>>> import numpy as np
>>> import numpy.linalg as la
>>> np.set_printoptions(precision=2, suppress=True, linewidth=160)
>>> M2 = np.array([[-2, 3, 3, -2], [2, 0, 0, 3], [-1, -1, 1, 3], [-1, 1, 0, -1]])
>>> W2 = np.array([[-1, -2], [-1, -1]])
>>> m1 = np.block([[M2, np.zeros((4, 2))], [np.zeros((2, 4)), W2]])
>>> print(m1)
[[-2.  3.  3. -2.  0.  0.]
 [ 2.  0.  0.  3.  0.  0.]
 [-1. -1.  1.  3.  0.  0.]
 [-1.  1.  0. -1.  0.  0.]
 [ 0.  0.  0.  0. -1. -2.]
 [ 0.  0.  0.  0. -1. -1.]]
>>> C2 = m1.T @ m1
>>> print(C2)
[[ 10.  -6.  -7.   8.   0.   0.]
 [ -6.  11.   8. -10.   0.   0.]
 [ -7.   8.  10.  -3.   0.   0.]
 [  8. -10.  -3.  23.   0.   0.]
 [  0.   0.   0.   0.   2.   3.]
 [  0.   0.   0.   0.   3.   5.]]
>>> print(la.matrix_rank(C2))
6
>>> print(np.diag(C2))
[10. 11. 10. 23.  2.  5.]
>>> print((m1 @ m1.T).shape)
(6, 6)
>>> u = np.array([2, 1, 0, 1, 3, 0, 3, 1])
>>> rng = np.random.default_rng(71)
>>> E = np.outer(rng.normal(size=24), u) + 0.02 * rng.normal(size=(24, 8))
>>> print(E.round(2) + 0)
[[ 0.11  0.05  0.02  0.04  0.12  0.    0.13  0.05]
 [ 1.04  0.55  0.    0.52  1.57  0.02  1.55  0.54]
 [-0.24 -0.12 -0.01 -0.12 -0.32  0.   -0.31 -0.14]
 [-0.19 -0.07  0.   -0.1  -0.31  0.01 -0.29 -0.08]
 [ 0.98  0.49  0.03  0.48  1.49  0.    1.47  0.5 ]
 [ 1.02  0.5  -0.02  0.51  1.52 -0.01  1.52  0.52]
 [ 0.68  0.36 -0.02  0.34  1.02  0.01  1.06  0.36]
 [-2.81 -1.41 -0.03 -1.42 -4.24  0.01 -4.26 -1.42]
 [-1.14 -0.61 -0.02 -0.56 -1.69 -0.02 -1.72 -0.56]
 [-0.61 -0.31 -0.02 -0.29 -0.9  -0.03 -0.95 -0.3 ]
 [ 1.48  0.72 -0.01  0.74  2.24  0.01  2.23  0.75]
 [ 0.09  0.05  0.    0.06  0.13 -0.03  0.16  0.06]
 [-0.74 -0.38 -0.01 -0.4  -1.14  0.02 -1.21 -0.41]
 [ 0.75  0.4  -0.01  0.33  1.14 -0.03  1.13  0.34]
 [ 0.64  0.32 -0.04  0.3   0.98 -0.01  0.99  0.31]
 [-2.31 -1.16  0.01 -1.12 -3.42  0.02 -3.41 -1.17]
 [ 1.06  0.54  0.    0.54  1.62 -0.01  1.63  0.54]
 [-0.86 -0.41 -0.01 -0.43 -1.27 -0.01 -1.24 -0.44]
 [ 0.43  0.18  0.    0.19  0.63  0.03  0.63  0.22]
 [ 0.91  0.49  0.05  0.44  1.35 -0.02  1.41  0.46]
 [-1.96 -0.98  0.   -0.96 -2.85  0.   -2.88 -0.97]
 [ 2.4   1.18  0.    1.22  3.6  -0.01  3.62  1.23]
 [-2.02 -1.01  0.01 -1.01 -3.03 -0.01 -3.   -1.01]
 [ 1.71  0.87  0.    0.83  2.58 -0.01  2.57  0.87]]
>>> u = np.array([0, 3])
>>> print(np.round(np.cross(E[6, :3], E[18, :3]), 2) + 0)
[ 0.   -0.01 -0.03]
>>> T = E.reshape(24, 2, -1)
>>> print(T.shape)
(24, 2, 4)
>>> print(T[:, 0].round(2) + 0)
[[ 0.11  0.05  0.02  0.04]
 [ 1.04  0.55  0.    0.52]
 [-0.24 -0.12 -0.01 -0.12]
 [-0.19 -0.07  0.   -0.1 ]
 [ 0.98  0.49  0.03  0.48]
 [ 1.02  0.5  -0.02  0.51]
 [ 0.68  0.36 -0.02  0.34]
 [-2.81 -1.41 -0.03 -1.42]
 [-1.14 -0.61 -0.02 -0.56]
 [-0.61 -0.31 -0.02 -0.29]
 [ 1.48  0.72 -0.01  0.74]
 [ 0.09  0.05  0.    0.06]
 [-0.74 -0.38 -0.01 -0.4 ]
 [ 0.75  0.4  -0.01  0.33]
 [ 0.64  0.32 -0.04  0.3 ]
 [-2.31 -1.16  0.01 -1.12]
 [ 1.06  0.54  0.    0.54]
 [-0.86 -0.41 -0.01 -0.43]
 [ 0.43  0.18  0.    0.19]
 [ 0.91  0.49  0.05  0.44]
 [-1.96 -0.98  0.   -0.96]
 [ 2.4   1.18  0.    1.22]
 [-2.02 -1.01  0.01 -1.01]
 [ 1.71  0.87  0.    0.83]]
>>> M2 = np.c_[E[:, :3] @ np.array([[2, 0, 2], [2, 2, 0], [1, 2, 0]]), np.array([1, 0, 0, 3, 0, 2, 3, 0, 0, -2, 3, 0, 1, -1, 2, 0, -1, -2, -2, -3, -3, -2, -3, -1])]
>>> print(M2)
[[ 0.34  0.14  0.22  1.  ]
 [ 3.18  1.09  2.08  0.  ]
 [-0.74 -0.27 -0.48  0.  ]
 [-0.53 -0.15 -0.38  3.  ]
 [ 2.98  1.04  1.97  0.  ]
 [ 3.04  0.98  2.04  2.  ]
 [ 2.07  0.69  1.36  3.  ]
 [-8.47 -2.88 -5.62  0.  ]
 [-3.5  -1.24 -2.27  0.  ]
 [-1.85 -0.65 -1.21 -2.  ]
 [ 4.4   1.43  2.96  3.  ]
 [ 0.28  0.09  0.19  0.  ]
 [-2.24 -0.77 -1.48  1.  ]
 [ 2.29  0.77  1.51 -1.  ]
 [ 1.89  0.57  1.28  2.  ]
 [-6.93 -2.31 -4.61  0.  ]
 [ 3.21  1.08  2.13 -1.  ]
 [-2.54 -0.84 -1.71 -2.  ]
 [ 1.23  0.36  0.87 -2.  ]
 [ 2.86  1.1   1.82 -3.  ]
 [-5.88 -1.96 -3.92 -3.  ]
 [ 7.16  2.36  4.8  -2.  ]
 [-6.04 -1.99 -4.03 -3.  ]
 [ 5.15  1.74  3.41 -1.  ]]
>>> print(la.norm(la.qr(E)[0].T @ M2, axis=0) ** 2 / ((M2 ** 2).sum(axis=0) + 1e-12))
[1.   1.   1.   0.41]
>>> print(la.matrix_rank(M2))
4
>>> print(np.round(la.lstsq(E, M2[:, 0])[0], 2) + 0)
[2. 2. 1. 0. 0. 0. 0. 0.]
